% python3 -q
>>> import numpy as np
>>> from numpy import linalg as LA
>>> np.set_printoptions(precision=3, suppress=True, linewidth=120, legacy="1.25")
>>> rng = np.random.default_rng(83)
>>> E = rng.normal(size=(32, 6))
>>> E = 20 * E / LA.norm(E, axis=1, keepdims=True)
>>> E
array([[-13.168,  -3.767,  -0.364,   3.526,  -9.287,  10.658],
       [  2.202,  -5.393, -15.476,  -6.778,   7.092,   5.506],
       [  9.123,  -5.33 ,   7.805,  -2.026,  14.911,   1.   ],
       [-15.535,  -4.882,   3.581,   5.03 ,   7.895,  -5.863],
       [  1.652,   9.712,   8.806,   3.658,   5.988, -13.273],
       [  6.718,   2.461,  -8.372,   5.85 , -14.774,  -5.12 ],
       [  3.549,  -3.409,   2.367,   9.463, -15.557,  -6.214],
       [-14.964,   7.046,   7.753,   5.077,   5.257,  -3.595],
       [  8.542,   5.121, -15.105,   2.155,   4.798,  -6.707],
       [  8.536,  -7.259,  -9.645,  -6.155,  11.795,  -2.102],
       [  5.415,  -1.77 ,  16.325,  -8.676,  -2.971,   4.115],
       [  3.056, -11.268,  10.54 ,  -0.586, -12.322,   0.653],
       [  0.009, -16.838,   8.211,   2.894,  -5.043,  -3.907],
       [  3.292,  -2.362,  -0.963, -14.76 ,  12.804,   0.93 ],
       [-12.6  ,  -9.725,   7.843,  -3.559,   7.319,  -4.35 ],
       [ 11.135,   9.136,  -5.325, -10.117,   6.687,   4.138],
       [ -7.091, -13.868,  11.478,   3.344,   0.234,   3.798],
       [ -3.153,  11.94 ,  -8.242,   8.288,  -4.359,  -9.585],
       [  0.049,  -2.594,   6.678,   6.801, -16.219,   6.273],
       [  3.487,  13.205,  -0.824, -14.072,   3.696,   1.049],
       [  5.922,  -3.2  , -11.259,   1.434,   5.713, -13.901],
       [ 12.139,  -3.666,  -2.788, -10.754,   9.757,  -4.538],
       [  7.52 ,   5.433,  -8.922,  -1.829, -11.992,   9.336],
       [ -5.205,  -2.383, -13.785,   4.245,   5.256, -11.47 ],
       [  4.979, -14.248,   9.78 ,   2.677,   8.298,  -0.722],
       [  6.368,  -7.092,  12.523, -10.065,   5.391,  -4.688],
       [ -4.223,  -2.811,   0.56 ,  18.945,  -3.554,  -1.55 ],
       [ -5.014,  13.355,   5.114, -10.928,   3.392,  -6.28 ],
       [  6.408,  -7.12 ,  16.025,   3.645,   1.274,  -6.044],
       [ 12.02 ,  -5.547, -10.318,  -8.064,   2.791,   6.744],
       [ -1.481,  -2.925,   8.921, -15.207,   8.728,   1.499],
       [ 11.374,   2.4  ,   2.02 , -11.986,   7.917,  -7.379]])
>>> labels = E[:, 0] > np.median(E[:, 0])
>>> f = E[labels].mean(axis=0) - E[~labels].mean(axis=0)
>>> print(np.argsort(-np.abs(f).round(6), kind="stable"))
[0 3 2 4 1 5]
>>> ((E - E.mean(axis=0)) @ f > 0).astype(int)
array([0, 1, 1, 0, 0, 1, 0, 0, 1, 1, 1, 0, 0, 1, 0, 1, 0, 0, 0, 1, 1, 1, 1, 0, 0, 1, 0, 0, 0, 1, 1, 1])
>>> m1 = np.loadtxt("case1.csv", delimiter=",")
>>> m1
array([[ -2.895,  -1.517,  15.185,   8.824,  -8.992],
       [-11.351,   0.292,  -5.986,  14.889,   3.685],
       [  2.512,  -4.478, -16.882,   8.412,  -4.227],
       [ 14.703, -11.358,  -0.128,   4.391,   5.961],
       [ -7.919,  -4.801,  -9.257,  15.054,   1.386],
       [-11.359,  10.91 ,  -6.368,   7.014,   7.887],
       [ -7.038, -13.951,   0.552,  11.621,  -4.528],
       [ 13.741,  -5.275,  -1.058, -12.448,   5.223],
       [  3.025, -18.863,  -2.049,   3.869,  -3.982],
       [-15.678,   8.502,   1.969,   7.221,  -5.088],
       [ 13.488,  -9.635,   3.28 ,  10.626,  -1.255],
       [-12.886,  -6.748,  -0.972, -10.811,  -8.403],
       [  1.388,  -7.08 ,  11.432,  -3.722,  14.262],
       [ 11.16 ,   0.396,   3.44 ,  14.779,  -6.712],
       [ -7.36 ,   6.737,  14.139,   0.743, -10.   ],
       [  1.148, -13.568,  12.685,  -2.516,  -6.882],
       [-17.652,  -1.561,   6.856,   5.633,  -2.69 ],
       [ -3.75 , -10.251, -15.466,   0.083,  -6.454],
       [ 10.194,  -7.579,  -5.065,  12.875,   6.871],
       [ -7.829,   1.192, -11.776,   8.957, -10.88 ],
       [  0.208,  -3.889,  -0.078,   1.144, -19.584],
       [-14.774,   1.939, -13.01 ,  -1.695,   2.414],
       [ 10.251,  16.67 ,   1.128,  -3.909,   0.702],
       [ 10.713, -11.283, -11.494,  -5.078,  -0.198],
       [  6.561,  -5.906,  11.65 ,  -3.708, -13.138]])
>>> proj = m1 @ LA.solve(m1.T @ m1, m1.T)
>>> np.allclose(proj @ proj, proj)
True
>>> proj @ m1[:, 1]
array([ -1.517,   0.292,  -4.478, -11.358,  -4.801,  10.91 , -13.951,  -5.275, -18.863,   8.502,  -9.635,  -6.748,
        -7.08 ,   0.396,   6.737, -13.568,  -1.561, -10.251,  -7.579,   1.192,  -3.889,   1.939,  16.67 , -11.283,
        -5.906])
>>> print(np.trace(proj))
5.0
